In [1]: import numpy as np

In [2]: np.set_printoptions(suppress=True, linewidth=140)

In [3]: M = np.load("out6.npy")

In [4]: M
Out[4]: 
array([[ 19.,   8., -16.,   8.],
       [  8.,   7.,  -8.,   4.],
       [-16.,  -8.,  19.,  -8.],
       [  8.,   4.,  -8.,   7.]])

In [5]: w, vecs = np.linalg.eig(M)

In [6]: round(float(np.prod(w)), 3)
Out[6]: 1161.0

In [7]: np.round(M @ vecs[:, 0] - w[0] * vecs[:, 0], 3) + 0
Out[7]: array([0., 0., 0., 0.])

In [8]: np.round(np.sort(np.linalg.eigvals(M.T)), 3)
Out[8]: array([ 3.,  3.,  3., 43.])

In [9]: M2 = np.array([[-2, -1], [-1, 1]])

In [10]: C = np.kron(M2, M)

In [11]: np.linalg.matrix_rank(C)
Out[11]: np.int64(8)

In [12]: rng = np.random.default_rng(1033)

In [13]: labels = rng.permutation(4)

In [14]: labels
Out[14]: array([3, 1, 0, 2])

In [15]: M2 = M[labels][:, labels]

In [16]: np.allclose(M2, M)
Out[16]: False

In [17]: arr = np.loadtxt("m.csv", delimiter=",")

In [18]: arr
Out[18]: 
array([[  1.788,  -1.8  ,  -2.386],
       [  2.701,  -2.697,  -3.582],
       [  0.894,  -0.904,  -1.195],
       [  5.408,  -5.394,  -7.211],
       [  3.62 ,  -3.588,  -4.809],
       [  5.383,  -5.422,  -7.229],
       [  3.585,  -3.588,  -4.834],
       [  7.215,  -7.225,  -9.579],
       [  0.878,  -0.85 ,  -1.185],
       [  5.417,  -5.391,  -7.204],
       [  6.289,  -6.294,  -8.395],
       [  8.085,  -8.075, -10.829],
       [  2.707,  -2.717,  -3.569],
       [  2.702,  -2.709,  -3.601],
       [  8.093,  -8.089, -10.79 ],
       [  3.601,  -3.59 ,  -4.822],
       [  2.682,  -2.705,  -3.578],
       [  5.372,  -5.378,  -7.202],
       [  4.478,  -4.495,  -5.989]])

In [19]: np.count_nonzero(arr)
Out[19]: np.int64(57)

In [20]: np.round(arr.mean(axis=0), 3)
Out[20]: array([ 4.258, -4.258, -5.684])

In [21]: np.linalg.matrix_rank(arr)
Out[21]: np.int64(3)

In [22]: np.abs(arr).max()
Out[22]: np.float64(10.829)

In [23]: np.round(np.linalg.norm(arr), 3)
Out[23]: np.float64(40.411)

In [24]: np.round(np.linalg.svd(arr, compute_uv=False), 3)
Out[24]: array([40.411,  0.087,  0.052])

In [25]: Xs = (arr - arr.mean(axis=0)) / arr.std(axis=0)

In [26]: np.argwhere(np.abs(Xs) > 2)
Out[26]: array([], shape=(0, 2), dtype=int64)

In [27]: np.round(Xs.std(axis=0), 3)
Out[27]: array([1., 1., 1.])

In [28]: b = np.linalg.lstsq(np.delete(Xs, 0, axis=1), Xs[:, 0])[0]

In [29]: np.abs(b).argmax()
Out[29]: np.int64(0)

In [30]: r0 = np.array([2, 2])

In [31]: np.round(np.correlate(arr[18], arr[5], "full"), 3)
Out[31]: array([-32.371,   8.215,  91.771,   8.276, -32.239])

In [32]: np.round(np.cross(arr[18, :3], arr[5, :3]), 3)
Out[32]: array([ 0.022,  0.133, -0.083])

In [33]: np.round(np.convolve(arr[18], r0), 3)
Out[33]: array([  8.956,  -0.034, -20.968, -11.978])

In [34]: G = np.cov(arr, rowvar=False)

In [35]: np.round(np.corrcoef(arr.T), 3)
Out[35]: 
array([[ 1., -1., -1.],
       [-1.,  1.,  1.],
       [-1.,  1.,  1.]])

In [36]: G.shape
Out[36]: (3, 3)

In [37]: np.argsort(-arr.std(axis=0).round(6), kind="stable")
Out[37]: array([2, 0, 1])

In [38]: Uu, sig, Vt = np.linalg.svd(arr)

In [39]: sig.round(3)
Out[39]: array([40.411,  0.087,  0.052])

In [40]: M2 = Uu[:, :1] @ np.diag(sig[:1]) @ Vt[:1]

In [41]: round(np.linalg.norm(arr - M2) / np.linalg.norm(arr), 3)
Out[41]: np.float64(0.003)

In [42]: np.linalg.matrix_rank(M2)
Out[42]: np.int64(1)

In [43]: E = np.load("data.npy")

In [44]: E
Out[44]: 
array([[0.978, 3.368, 7.896],
       [1.356, 3.285, 8.088],
       [0.989, 2.876, 7.786],
       [0.821, 3.164, 7.776],
       [1.005, 2.675, 7.877],
       [0.728, 3.23 , 7.999],
       [7.654, 7.845, 3.086],
       [7.768, 8.156, 2.908],
       [7.915, 7.768, 2.875],
       [8.389, 8.044, 2.614],
       [8.124, 8.062, 3.088],
       [8.3  , 8.175, 3.034],
       [2.098, 5.397, 8.123],
       [2.086, 5.356, 7.942],
       [1.656, 4.524, 8.268],
       [1.816, 5.046, 7.989],
       [1.679, 5.119, 7.382],
       [1.979, 5.118, 7.783]])

In [45]: Uu, sig, Vt = np.linalg.svd(E, full_matrices=False)

In [46]: np.round(np.cumsum(sig ** 2) / np.sum(sig ** 2), 3)
Out[46]: array([0.818, 0.998, 1.   ])

In [47]: np.round(Uu.T @ Uu, 3) + 0
Out[47]: 
array([[1., 0., 0.],
       [0., 1., 0.],
       [0., 0., 1.]])

In [48]: sig.round(3)
Out[48]: array([38.557, 18.081,  1.696])

In [49]: np.abs(Uu[:, 0]).round(6).argmax()
Out[49]: np.int64(11)

In [50]: np.round(Vt @ Vt.T, 3) + 0
Out[50]: 
array([[1., 0., 0.],
       [0., 1., 0.],
       [0., 0., 1.]])

In [51]: Uu.shape, sig.shape, Vt.shape
Out[51]: ((18, 3), (3,), (3, 3))
